% ipython --no-banner

In [1]: import numpy as np

In [2]: import numpy.linalg as la

In [3]: np.set_printoptions(precision=2, suppress=True, linewidth=120, legacy="1.25")

In [4]: feats = np.load("block5.npy")

In [5]: feats
Out[5]: 
array([[ 9,  8,  0,  0],
       [-5, -2,  0,  0],
       [ 0,  0,  9,  8],
       [ 0,  0, -5, -2]])

In [6]: # splits into 2 blocks

In [7]: other = la.inv(feats)

In [8]: np.allclose(other, feats.T)
Out[8]: False

In [9]: round(la.det(feats) * la.det(other), 2)
Out[9]: 1.0

In [10]: np.round(la.slogdet(feats)[0], 2)
Out[10]: 1.0

In [11]: la.inv(other)
Out[11]: 
array([[ 9.,  8.,  0.,  0.],
       [-5., -2., -0., -0.],
       [ 0.,  0.,  9.,  8.],
       [-0., -0., -5., -2.]])

In [12]: x0 = np.array([2, 3, 4, 3])

In [13]: target = feats @ x0

In [14]: target
Out[14]: array([ 42, -16,  60, -26])

In [15]: la.solve(feats, target)
Out[15]: array([2., 3., 4., 3.])

In [16]: other = feats[0, 0] * feats[1:] - np.outer(feats[1:, 0], feats[0])

In [17]: other
Out[17]: 
array([[  0,  22,   0,   0],
       [  0,   0,  81,  72],
       [  0,   0, -45, -18]])

In [18]: la.matrix_rank(other), la.matrix_rank(feats)
Out[18]: (3, 4)

In [19]: rng = np.random.default_rng(4912)

In [20]: z = rng.integers(0, 2, 4)

In [21]: M = np.triu((z[:, None] == z) & (rng.random((4, 4)) < 0.8), 1).astype(int)

In [22]: M += M.T

In [23]: M
Out[23]: 
array([[0, 0, 0, 0],
       [0, 0, 0, 1],
       [0, 0, 0, 1],
       [0, 1, 1, 0]])

In [24]: left, sv, Vh = la.svd(M)

In [25]: vecs = Vh[:(sv > 1e-8).sum()]

In [26]: x0 = M[2] + 2 * M[3] + rng.integers(2) * np.eye(4)[3]

In [27]: x0
Out[27]: array([0., 2., 2., 2.])

In [28]: np.diag(vecs.T @ vecs)
Out[28]: array([0. , 0.5, 0.5, 1. ])

In [29]: np.round(la.norm(x0 - vecs.T @ vecs @ x0), 2)
Out[29]: 0.0

In [30]: vecs.T @ vecs
Out[30]: 
array([[0. , 0. , 0. , 0. ],
       [0. , 0.5, 0.5, 0. ],
       [0. , 0.5, 0.5, 0. ],
       [0. , 0. , 0. , 1. ]])

In [31]: la.matrix_rank(np.vstack([M, x0]))
Out[31]: 2

In [32]: round(la.norm(M[3] - M[1]), 2)
Out[32]: 1.73

In [33]: la.norm(M, axis=1)
Out[33]: array([0.  , 1.  , 1.  , 1.41])

In [34]: M[3] @ M[1]
Out[34]: 0

In [35]: np.round(la.norm(M, 2), 2)
Out[35]: 1.41

In [36]: round(float(la.norm(M, "nuc")), 2)
Out[36]: 2.83

In [37]: la.lstsq(M[:-1].T, M[-1])[2]
Out[37]: 1

In [38]: w, vecs = la.eigh(M)

In [39]: w.sum(), np.trace(M)
Out[39]: (0.0, 0)

In [40]: np.round(vecs.T @ M @ vecs, 2) + 0
Out[40]: 
array([[-1.41,  0.  ,  0.  ,  0.  ],
       [ 0.  ,  0.  ,  0.  ,  0.  ],
       [ 0.  ,  0.  ,  0.  ,  0.  ],
       [ 0.  ,  0.  ,  0.  ,  1.41]])

In [41]: np.round(vecs.T @ vecs, 2) + 0
Out[41]: 
array([[1., 0., 0., 0.],
       [0., 1., 0., 0.],
       [0., 0., 1., 0.],
       [0., 0., 0., 1.]])

In [42]: np.abs(vecs[:, -1]).round(6).argmax()
Out[42]: 3

In [43]: la.cond(M) > 100
Out[43]: True

In [44]: np.argsort(-la.norm(M, axis=0).round(6), kind="stable")[:3]
Out[44]: array([3, 1, 2])

In [45]: la.matrix_rank(M, rtol=0.1)
Out[45]: 2

In [46]: E = np.load("layer8.npy")

In [47]: E
Out[47]: 
array([[14,  9,  0,  8],
       [ 9, 22,  6, 13],
       [ 0,  6,  4,  6],
       [ 8, 13,  6, 14]])

In [48]: # equal to its transpose

In [49]: la.norm(E, axis=1)
Out[49]: array([18.47, 27.75,  9.38, 21.56])

In [50]: np.round(la.norm(E, 2), 2)
Out[50]: 39.3

In [51]: K = np.load("case3.npy")

In [52]: K
Out[52]: 
array([[ 0.  ,  0.96,  0.28],
       [-0.71, -0.2 ,  0.68],
       [ 0.71, -0.2 ,  0.68]])

In [53]: # columns are unit length and at right angles

In [54]: other = K / la.norm(K, axis=1, keepdims=True)

In [55]: gram = other @ other.T

In [56]: np.argwhere(np.triu(np.abs(gram) > 0.95, 1))
Out[56]: array([], shape=(0, 2), dtype=int64)

In [57]: np.degrees(np.arccos(np.clip(gram[1, 0], -1, 1)))
Out[57]: 90.0

In [58]: gram.round(2) + 0
Out[58]: 
array([[1., 0., 0.],
       [0., 1., 0.],
       [0., 0., 1.]])

In [59]: (np.abs(gram) > 0.9).astype(int)
Out[59]: 
array([[1, 0, 0],
       [0, 1, 0],
       [0, 0, 1]])

In [60]: other = la.inv(K)

In [61]: np.round(la.inv(other), 2) + 0
Out[61]: 
array([[ 0.  ,  0.96,  0.28],
       [-0.71, -0.2 ,  0.68],
       [ 0.71, -0.2 ,  0.68]])

In [62]: round(float(la.slogdet(K)[0]), 2)
Out[62]: 1.0

In [63]: other.round(2) + 0
Out[63]: 
array([[ 0.  , -0.71,  0.71],
       [ 0.96, -0.2 , -0.2 ],
       [ 0.28,  0.68,  0.68]])

In [64]: np.round(K @ other, 2) + 0
Out[64]: 
array([[1., 0., 0.],
       [0., 1., 0.],
       [0., 0., 1.]])

In [65]: np.unravel_index(np.abs(K).argmax(), K.shape)
Out[65]: (0, 1)

In [66]: K.sum(axis=1)
Out[66]: array([ 1.24, -0.23,  1.19])

In [67]: K - K[0]
Out[67]: 
array([[ 0.  ,  0.  ,  0.  ],
       [-0.71, -1.16,  0.4 ],
       [ 0.71, -1.16,  0.4 ]])

In [68]: K.mean(axis=0)
Out[68]: array([0.  , 0.19, 0.55])

In [69]: K.sum(axis=0)
Out[69]: array([0.  , 0.56, 1.64])

In [70]: np.count_nonzero(K)
Out[70]: 8

In [71]: la.matrix_rank(K)
Out[71]: 3

In [72]: np.round(K.T @ K, 2) + 0
Out[72]: 
array([[1., 0., 0.],
       [0., 1., 0.],
       [0., 0., 1.]])

In [73]: la.svd(K, compute_uv=False)
Out[73]: array([1., 1., 1.])

In [74]: la.norm(K, axis=0)
Out[74]: array([1., 1., 1.])

In [75]: round(float(K[:, 1] @ K[:, 2]), 2)
Out[75]: 0.0

In [76]: np.round(K @ K.T, 2) + 0
Out[76]: 
array([[1., 0., 0.],
       [0., 1., 0.],
       [0., 0., 1.]])

In [77]: P = np.triu(np.array([[0, 3, 3, 1], [0, 1, 3, 2], [1, 1, 3, 1], [0, 1, 0, 2]]), 1) + np.eye(4)

In [78]: other = P @ M @ la.inv(P)

In [79]: P @ M - M @ P
Out[79]: 
array([[ 0.,  1.,  1.,  6.],
       [ 0.,  2.,  2.,  3.],
       [ 0.,  1.,  1.,  0.],
       [ 0.,  0., -3., -3.]])

In [80]: other
Out[80]: 
array([[ 0.,  1., -2.,  6.],
       [ 0.,  2., -4.,  4.],
       [ 0.,  1., -2.,  1.],
       [ 0.,  1., -2.,  0.]])

In [81]: np.round(np.poly(other), 2) + 0
Out[81]: array([ 1.,  0., -2.,  0.,  0.])

In [82]: round(la.det(other), 2)
Out[82]: 0.0

In [83]: W0 = np.loadtxt("m.csv", delimiter=",")

In [84]: W0
Out[84]: 
array([[-1.5,  0.9, -0.9],
       [ 0.6,  0.5, -0.1],
       [ 2.8, -1.4,  0.8],
       [-2.1,  0. ,  0.5],
       [ 0.3, -1.1, -0.8],
       [ 0.9,  0.4,  0.9],
       [-0.4, -1.1, -0.4],
       [ 0.3, -1.6,  1.2],
       [ 0. , -0.9, -0.2],
       [ 1.3, -1.5, -0.9],
       [-1.4, -1.1, -0.2],
       [ 0.4,  1.7, -1.3],
       [ 1.3,  0.2,  0.1],
       [-0.9,  0.5, -0.5],
       [ 2.1,  1.7,  0. ],
       [-0.7,  0.6,  0.1],
       [ 0.1, -0.1,  0.7],
       [ 0.8,  0.8,  0.8],
       [ 0.8, -0.9,  0. ],
       [-1.5,  3. , -1.8],
       [-1.5,  1.6, -0.6],
       [ 0.3,  1.4,  0.2],
       [ 0.3, -0.2,  0.3],
       [ 0.6, -0.6, -0.4],
       [ 1.5,  0.7,  0.3]])

In [85]: P = W0 @ la.solve(W0.T @ W0, W0.T)

In [86]: np.allclose(P @ P, P)
Out[86]: True

In [87]: z = W0[:, 2] > np.median(W0[:, 2])

In [88]: f = W0[z].mean(axis=0) - W0[~z].mean(axis=0)

In [89]: (((W0 - W0.mean(axis=0)) @ f > 0) == z).mean()
Out[89]: 0.8

In [90]: gram = W0.T @ W0

In [91]: (W0 @ W0.T).shape
Out[91]: (25, 25)

In [92]: la.matrix_rank(gram)
Out[92]: 3

In [93]: gram
Out[93]: 
array([[35.8 , -7.69,  7.34],
       [-7.69, 34.73, -7.97],
       [ 7.34, -7.97, 12.72]])

In [94]: la.eigvalsh(gram)[::-1]
Out[94]: array([46.44, 27.59,  9.22])

In [95]: O = gram.astype(float).copy()

In [96]: for j in range(3):
    ...:     O[:, j] -= O[:, :j] @ (O[:, :j].T @ O[:, j])
    ...:     O[:, j] /= la.norm(O[:, j])
    ...: 

In [97]: np.round(O.T @ O, 2) + 0
Out[97]: 
array([[1., 0., 0.],
       [0., 1., 0.],
       [0., 0., 1.]])

In [98]: np.round(O.T @ gram, 2) + 0
Out[98]: 
array([[ 37.35, -16.09,  11.18],
       [  0.  ,  32.71,  -7.79],
       [  0.  ,   0.  ,   9.67]])

In [99]: cen = (W0 - W0.mean(axis=0)) / W0.std(axis=0)

In [100]: np.argwhere(np.abs(cen) > 2)
Out[100]: 
array([[ 2,  0],
       [19,  1],
       [19,  2]])

In [101]: cen.std(axis=0)
Out[101]: array([1., 1., 1.])

In [102]: beta = la.lstsq(np.delete(cen, 1, axis=1), cen[:, 1])[0]

In [103]: round(float(1 - np.var(cen[:, 1] - np.delete(cen, 1, axis=1) @ beta)), 2)
Out[103]: 0.15

In [104]: np.abs(beta).argmax()
Out[104]: 1

In [105]: beta
Out[105]: array([-0.12, -0.33])

In [106]: data = np.loadtxt("dump.csv", delimiter=",")

In [107]: data
Out[107]: 
array([[40.68,  1.68, 61.54],
       [40.48,  0.34, 57.58],
       [38.64, -0.98, 59.51],
       [40.48, -0.03, 61.19],
       [40.46,  0.71, 61.69],
       [40.23, -1.35, 60.97],
       [39.85,  1.05, 59.79],
       [40.55, -0.59, 59.51],
       [40.39,  0.19, 60.25],
       [39.38, -1.76, 59.21],
       [40.07, -0.31, 60.56],
       [37.93,  0.38, 61.2 ],
       [39.96, -0.64, 61.52],
       [38.89, -1.03, 61.78],
       [38.91, -0.65, 60.47],
       [39.08,  1.04, 60.82],
       [38.07,  0.31, 60.11]])

In [108]: theta = np.radians(51)

In [109]: Rm = np.eye(3)

In [110]: Rm[1, 1] = Rm[2, 2] = np.cos(theta)

In [111]: Rm[1, 2], Rm[2, 1] = -np.sin(theta), np.sin(theta)

In [112]: Rm
Out[112]: 
array([[ 1.  ,  0.  ,  0.  ],
       [ 0.  ,  0.63, -0.78],
       [ 0.  ,  0.78,  0.63]])

In [113]: other = data @ Rm.T

In [114]: np.allclose(la.norm(data, axis=1), la.norm(other, axis=1))
Out[114]: True

In [115]: la.svd(data, compute_uv=False), la.svd(other, compute_uv=False)
Out[115]: (array([298.11,   3.98,   3.71]), array([298.11,   3.98,   3.71]))

In [116]: np.allclose(data @ data.T, other @ other.T)
Out[116]: True
